$ ipython --no-banner

In [1]: import numpy as np

In [2]: from numpy import linalg as LA

In [3]: np.set_printoptions(suppress=True, linewidth=140)

In [4]: A = np.load("arr.npy")

In [5]: A
Out[5]: 
array([[0, 0, 0],
       [0, 0, 0],
       [2, 0, 0]])

In [6]: rank = LA.matrix_rank(A)

In [7]: rank
Out[7]: np.int64(1)

In [8]: ns = LA.svd(A)[2][rank:].T

In [9]: np.allclose(A @ ns, 0)
Out[9]: True

In [10]: [int(LA.matrix_rank(A[:, :j + 1])) for j in range(3)]
Out[10]: [1, 1, 1]

In [11]: [int(LA.matrix_rank(A[:i])) for i in range(1, len(A) + 1)]
Out[11]: [0, 0, 1]

In [12]: hat = np.triu(np.array([[1, 1, 2], [1, 4, 2], [1, 3, 3]]), 1) + np.eye(3)

In [13]: Y = hat @ A @ LA.inv(hat)

In [14]: np.trace(Y), np.trace(A)
Out[14]: (np.float64(0.0), np.int64(0))

In [15]: hat @ A - A @ hat
Out[15]: 
array([[ 4.,  0.,  0.],
       [ 4.,  0.,  0.],
       [ 0., -2., -4.]])

In [16]: left, sigma, Vt = LA.svd(A)

In [17]: sigma
Out[17]: array([2., 0., 0.])

In [18]: Y = left[:, :1] @ np.diag(sigma[:1]) @ Vt[:1]

In [19]: round(float(LA.norm(A - Y) / LA.norm(A)), 2)
Out[19]: 0.0

In [20]: round(float(LA.det(2 * A)), 2), round(LA.det(A), 2)
Out[20]: (0.0, np.float64(0.0))

In [21]: round(float(LA.det(A.T)), 2)
Out[21]: 0.0

In [22]: sigma = 10 * 0.2 ** np.arange(3)

In [23]: q, _ = LA.qr(np.array([[0.5, -0.4, 0.7], [1.4, -1.0, 0.6], [0.4, -2.4, -0.1]]))

In [24]: rng = np.random.default_rng(7656)

In [25]: arr = rng.normal(size=(15, 3)) * sigma @ q

In [26]: arr.round(2)
Out[26]: 
array([[ -2.39,  -0.15,  -5.61],
       [ -2.24,  -0.78,  -6.08],
       [ -1.86,  -0.78,  -3.5 ],
       [  0.89,   0.06,   4.64],
       [  3.66,   0.31,   7.4 ],
       [ -0.05,  -0.8 ,  10.62],
       [  3.03,   1.01,   5.5 ],
       [  4.59,   1.09,  10.37],
       [  8.92,   1.86,  27.03],
       [  1.21,   0.35,   5.35],
       [ -2.02,  -1.06,  -5.55],
       [  8.03,   2.56,  14.48],
       [  4.31,   0.74,  12.78],
       [  3.68,   1.74,   1.84],
       [ -6.51,  -1.47, -19.66]])

In [27]: hat = arr @ LA.solve(arr.T @ arr, arr.T)

In [28]: np.round(hat @ arr[:, 0], 2)
Out[28]: array([-2.39, -2.24, -1.86,  0.89,  3.66, -0.05,  3.03,  4.59,  8.92,  1.21, -2.02,  8.03,  4.31,  3.68, -6.51])

In [29]: np.round(LA.eigvalsh(hat), 2) + 0
Out[29]: array([0., 0., 0., 0., 0., 0., 0., 0., 0., 0., 0., 0., 1., 1., 1.])

In [30]: np.round(np.diag(hat), 2)
Out[30]: array([0.18, 0.06, 0.05, 0.03, 0.44, 0.44, 0.05, 0.09, 0.38, 0.06, 0.26, 0.34, 0.11, 0.29, 0.21])

In [31]: round(float(np.trace(hat)), 2)
Out[31]: 3.0

In [32]: J = np.load("run1.npy")

In [33]: J
Out[33]: 
array([[ 3,  1, -3],
       [-3,  3,  1],
       [ 1, -3,  3]])

In [34]: Y = J[0, 0] * J[1:] - np.outer(J[1:, 0], J[0])

In [35]: Y
Out[35]: 
array([[  0,  12,  -6],
       [  0, -10,  12]])

In [36]: np.round(J[:, 0] / J[0, 0], 2)
Out[36]: array([ 1.  , -1.  ,  0.33])

In [37]: LA.matrix_rank(Y), LA.matrix_rank(J)
Out[37]: (np.int64(2), np.int64(3))

In [38]: W1 = np.array([[3, 3, 2, -3, 3, -1], [3, -1, 0, 1, -3, 2], [-3, 2, -1, 1, -2, 3]])

In [39]: c = np.array([-1, 2, 2, -3, 2, -1])

In [40]: H = np.maximum(Y @ W1 + c, 0)

In [41]: LA.matrix_rank(H)
Out[41]: np.int64(2)

In [42]: (H > 0).mean(axis=0)
Out[42]: array([0.5, 0.5, 0.5, 0.5, 0.5, 1. ])

In [43]: H
Out[43]: 
array([[53,  0,  8,  3,  0,  5],
       [ 0, 36,  0,  0,  8, 15]])

In [44]: cent = np.array([[3, 2, 3], [0, 3, 5], [7, 9, 9], [9, 0, 8], [2, 4, 9], [1, 0, 9]])

In [45]: H @ cent
Out[45]: 
array([[247, 178, 300],
       [ 31, 140, 387]])

In [46]: (H @ cent).round(6).argmax(axis=1)
Out[46]: array([2, 2])

In [47]: data = np.diag(np.array([1, 2, 3, 0]))

In [48]: data
Out[48]: 
array([[1, 0, 0, 0],
       [0, 2, 0, 0],
       [0, 0, 3, 0],
       [0, 0, 0, 0]])

In [49]: ev, evecs = LA.eigh(data)

In [50]: (ev > 1e-8).sum(), (ev < -1e-8).sum()
Out[50]: (np.int64(3), np.int64(0))

In [51]: evecs.T @ evecs
Out[51]: 
array([[1., 0., 0., 0.],
       [0., 1., 0., 0.],
       [0., 0., 1., 0.],
       [0., 0., 0., 1.]])

In [52]: np.unique(ev.round(6) + 0, return_counts=True)[1]
Out[52]: array([1, 1, 1, 1])

In [53]: evecs.T @ data @ evecs
Out[53]: 
array([[0., 0., 0., 0.],
       [0., 1., 0., 0.],
       [0., 0., 2., 0.],
       [0., 0., 0., 3.]])

In [54]: evecs @ np.diag(ev) @ evecs.T
Out[54]: 
array([[1., 0., 0., 0.],
       [0., 2., 0., 0.],
       [0., 0., 3., 0.],
       [0., 0., 0., 0.]])

In [55]: np.abs(evecs[:, -1]).round(6).argmax()
Out[55]: np.int64(2)

In [56]: np.round(LA.eigvalsh(data @ data), 2)
Out[56]: array([0., 1., 4., 9.])

In [57]: np.round(LA.eigvalsh(data + 2 * np.eye(4)), 2)
Out[57]: array([2., 3., 4., 5.])

In [58]: round(LA.det(data), 2)
Out[58]: np.float64(0.0)

In [59]: np.flatnonzero(LA.matrix_power((data != 0) + (data.T != 0) + np.eye(4), 4)[1])
Out[59]: array([1])
